$ python3 -q
>>> import numpy as np
>>> import numpy.linalg as la
>>> np.set_printoptions(precision=2, suppress=True, linewidth=160)
>>> arr = np.load("layer9.npy")
>>> print(arr)
[[ 3  0  0  0  0  0  0  0  0]
 [ 0 -1  0  0  0  0  0  0  0]
 [ 0  0  3  0  0  0  0  0  0]
 [ 0  0  0 -3  0  0  0  0  0]
 [ 0  0  0  0  1  0  0  0  0]
 [ 0  0  0  0  0 -3  0  0  0]
 [ 0  0  0  0  0  0  0  0  0]
 [ 0  0  0  0  0  0  0  1  0]
 [ 0  0  0  0  0  0  0  0 -2]]
>>> w, evecs = la.eigh(arr)
>>> la.eigvalsh(arr + 5 * np.eye(9))
array([2., 2., 3., 4., 5., 6., 6., 8., 8.])
>>> la.eigvalsh(arr @ arr)
array([0., 1., 1., 1., 4., 9., 9., 9., 9.])
>>> np.unique(w.round(6) + 0, return_counts=True)[1]
array([2, 1, 1, 1, 2, 2])
>>> evecs @ np.diag(w) @ evecs.T
array([[ 3.,  0.,  0.,  0.,  0.,  0.,  0.,  0.,  0.],
       [ 0., -1.,  0.,  0.,  0.,  0.,  0.,  0.,  0.],
       [ 0.,  0.,  3.,  0.,  0.,  0.,  0.,  0.,  0.],
       [ 0.,  0.,  0., -3.,  0.,  0.,  0.,  0.,  0.],
       [ 0.,  0.,  0.,  0.,  1.,  0.,  0.,  0.,  0.],
       [ 0.,  0.,  0.,  0.,  0., -3.,  0.,  0.,  0.],
       [ 0.,  0.,  0.,  0.,  0.,  0.,  0.,  0.,  0.],
       [ 0.,  0.,  0.,  0.,  0.,  0.,  0.,  1.,  0.],
       [ 0.,  0.,  0.,  0.,  0.,  0.,  0.,  0., -2.]])
>>> w.sum(), np.trace(arr)
(np.float64(-1.0), np.int64(-1))
>>> print(la.svd(arr, compute_uv=False))
[3. 3. 3. 3. 2. 1. 1. 1. 0.]
>>> th = np.radians(30)
>>> Rm = np.eye(9)
>>> Rm[8, 8] = Rm[5, 5] = np.cos(th)
>>> Rm[8, 5], Rm[5, 8] = -np.sin(th), np.sin(th)
>>> Rm
array([[ 1.  ,  0.  ,  0.  ,  0.  ,  0.  ,  0.  ,  0.  ,  0.  ,  0.  ],
       [ 0.  ,  1.  ,  0.  ,  0.  ,  0.  ,  0.  ,  0.  ,  0.  ,  0.  ],
       [ 0.  ,  0.  ,  1.  ,  0.  ,  0.  ,  0.  ,  0.  ,  0.  ,  0.  ],
       [ 0.  ,  0.  ,  0.  ,  1.  ,  0.  ,  0.  ,  0.  ,  0.  ,  0.  ],
       [ 0.  ,  0.  ,  0.  ,  0.  ,  1.  ,  0.  ,  0.  ,  0.  ,  0.  ],
       [ 0.  ,  0.  ,  0.  ,  0.  ,  0.  ,  0.87,  0.  ,  0.  ,  0.5 ],
       [ 0.  ,  0.  ,  0.  ,  0.  ,  0.  ,  0.  ,  1.  ,  0.  ,  0.  ],
       [ 0.  ,  0.  ,  0.  ,  0.  ,  0.  ,  0.  ,  0.  ,  1.  ,  0.  ],
       [ 0.  ,  0.  ,  0.  ,  0.  ,  0.  , -0.5 ,  0.  ,  0.  ,  0.87]])
>>> other = arr @ Rm.T
>>> print(np.abs(other - arr).max(axis=0))
[0.  0.  0.  0.  0.  1.  0.  0.  1.5]
>>> other
array([[ 3.  ,  0.  ,  0.  ,  0.  ,  0.  ,  0.  ,  0.  ,  0.  ,  0.  ],
       [ 0.  , -1.  ,  0.  ,  0.  ,  0.  ,  0.  ,  0.  ,  0.  ,  0.  ],
       [ 0.  ,  0.  ,  3.  ,  0.  ,  0.  ,  0.  ,  0.  ,  0.  ,  0.  ],
       [ 0.  ,  0.  ,  0.  , -3.  ,  0.  ,  0.  ,  0.  ,  0.  ,  0.  ],
       [ 0.  ,  0.  ,  0.  ,  0.  ,  1.  ,  0.  ,  0.  ,  0.  ,  0.  ],
       [ 0.  ,  0.  ,  0.  ,  0.  ,  0.  , -2.6 ,  0.  ,  0.  ,  1.5 ],
       [ 0.  ,  0.  ,  0.  ,  0.  ,  0.  ,  0.  ,  0.  ,  0.  ,  0.  ],
       [ 0.  ,  0.  ,  0.  ,  0.  ,  0.  ,  0.  ,  0.  ,  1.  ,  0.  ],
       [ 0.  ,  0.  ,  0.  ,  0.  ,  0.  , -1.  ,  0.  ,  0.  , -1.73]])
>>> print(np.allclose(arr @ arr.T, other @ other.T))
True
>>> np.allclose(la.norm(arr, axis=1), la.norm(other, axis=1))
True
>>> r = la.matrix_rank(arr)
>>> r
np.int64(8)
>>> N = la.svd(arr)[2][r:].T
>>> print(np.allclose(arr @ N, 0))
True
